$ ipython --no-banner

In [1]: import numpy as np

In [2]: import numpy.linalg as la

In [3]: np.set_printoptions(precision=3, suppress=True, linewidth=100, sign=" ")

In [4]: def rd(a):
   ...:     return np.round(a, 3) + 0
   ...: 

In [5]: r0 = np.array([3, 3, 1, 4, 0, 1, 3, 4, 0])

In [6]: feats = 5 * np.eye(9) + np.outer(r0, r0)

In [7]: feats
Out[7]: 
array([[ 14.,   9.,   3.,  12.,   0.,   3.,   9.,  12.,   0.],
       [  9.,  14.,   3.,  12.,   0.,   3.,   9.,  12.,   0.],
       [  3.,   3.,   6.,   4.,   0.,   1.,   3.,   4.,   0.],
       [ 12.,  12.,   4.,  21.,   0.,   4.,  12.,  16.,   0.],
       [  0.,   0.,   0.,   0.,   5.,   0.,   0.,   0.,   0.],
       [  3.,   3.,   1.,   4.,   0.,   6.,   3.,   4.,   0.],
       [  9.,   9.,   3.,  12.,   0.,   3.,  14.,  12.,   0.],
       [ 12.,  12.,   4.,  16.,   0.,   4.,  12.,  21.,   0.],
       [  0.,   0.,   0.,   0.,   0.,   0.,   0.,   0.,   5.]])

In [8]: evals, vecs = la.eigh(feats)

In [9]: vec = np.array([-5, 8, 8, -7, -9, -3, -2, 0, 1])

In [10]: np.abs(feats).sum(axis=1).max(), rd(np.abs(evals).max())
Out[10]: (np.float64(81.0), np.float64(66.0))

In [11]: rd(vecs * np.sqrt(evals) @ vecs.T)
Out[11]: 
array([[ 3.105,  0.869,  0.29 ,  1.158,  0.   ,  0.29 ,  0.869,  1.158,  0.   ],
       [ 0.869,  3.105,  0.29 ,  1.158,  0.   ,  0.29 ,  0.869,  1.158,  0.   ],
       [ 0.29 ,  0.29 ,  2.333,  0.386,  0.   ,  0.097,  0.29 ,  0.386,  0.   ],
       [ 1.158,  1.158,  0.386,  3.78 ,  0.   ,  0.386,  1.158,  1.544,  0.   ],
       [ 0.   ,  0.   ,  0.   ,  0.   ,  2.236,  0.   ,  0.   ,  0.   ,  0.   ],
       [ 0.29 ,  0.29 ,  0.097,  0.386,  0.   ,  2.333,  0.29 ,  0.386,  0.   ],
       [ 0.869,  0.869,  0.29 ,  1.158,  0.   ,  0.29 ,  3.105,  1.158,  0.   ],
       [ 1.158,  1.158,  0.386,  1.544,  0.   ,  0.386,  1.158,  3.78 ,  0.   ],
       [ 0.   ,  0.   ,  0.   ,  0.   ,  0.   ,  0.   ,  0.   ,  0.   ,  2.236]])

In [12]: rd(vecs * np.maximum(evals, 0) @ vecs.T)
Out[12]: 
array([[ 14.,   9.,   3.,  12.,   0.,   3.,   9.,  12.,   0.],
       [  9.,  14.,   3.,  12.,   0.,   3.,   9.,  12.,   0.],
       [  3.,   3.,   6.,   4.,   0.,   1.,   3.,   4.,   0.],
       [ 12.,  12.,   4.,  21.,   0.,   4.,  12.,  16.,   0.],
       [  0.,   0.,   0.,   0.,   5.,   0.,   0.,   0.,   0.],
       [  3.,   3.,   1.,   4.,   0.,   6.,   3.,   4.,   0.],
       [  9.,   9.,   3.,  12.,   0.,   3.,  14.,  12.,   0.],
       [ 12.,  12.,   4.,  16.,   0.,   4.,  12.,  21.,   0.],
       [  0.,   0.,   0.,   0.,   0.,   0.,   0.,   0.,   5.]])

In [13]: vec @ feats @ vec
Out[13]: np.float64(1885.0)
